>>> import numpy as np
>>> np.set_printoptions(suppress=True, linewidth=200)
>>> F = np.loadtxt("data.csv", delimiter=",")
>>> F
array([[1., 1., 0., 1., 2., 2., 1., 2., 1., 2., 2.],
       [1., 1., 0., 1., 2., 2., 1., 2., 1., 2., 2.],
       [2., 2., 0., 2., 4., 4., 2., 4., 2., 4., 4.],
       [3., 3., 0., 3., 6., 6., 3., 6., 3., 6., 6.],
       [3., 3., 0., 3., 6., 6., 3., 6., 3., 6., 6.],
       [2., 2., 0., 2., 4., 4., 2., 4., 2., 4., 4.],
       [2., 2., 0., 2., 4., 4., 2., 4., 2., 4., 4.]])
>>> np.round(F @ np.linalg.pinv(F) @ F, 2)
array([[1., 1., 0., 1., 2., 2., 1., 2., 1., 2., 2.],
       [1., 1., 0., 1., 2., 2., 1., 2., 1., 2., 2.],
       [2., 2., 0., 2., 4., 4., 2., 4., 2., 4., 4.],
       [3., 3., 0., 3., 6., 6., 3., 6., 3., 6., 6.],
       [3., 3., 0., 3., 6., 6., 3., 6., 3., 6., 6.],
       [2., 2., 0., 2., 4., 4., 2., 4., 2., 4., 4.],
       [2., 2., 0., 2., 4., 4., 2., 4., 2., 4., 4.]])
>>> np.abs(np.diag(np.linalg.qr(F)[1])) > 1e-9
array([ True, False, False, False, False, False, False])
>>> np.linalg.lstsq(F[:-1].T, F[-1])[2]
np.int32(1)
>>> round(np.trace(np.linalg.pinv(F) @ F), 2)
np.float64(1.0)
>>> try:
...     np.linalg.inv(F)
... except np.linalg.LinAlgError as e:
...     print(repr(e))
... 
LinAlgError('Last 2 dimensions of the array must be square')
>>> np.allclose(F[:-1].T @ np.linalg.lstsq(F[:-1].T, F[-1])[0], F[-1])
True
>>> np.unique(F.round(6), axis=0).shape
(3, 11)
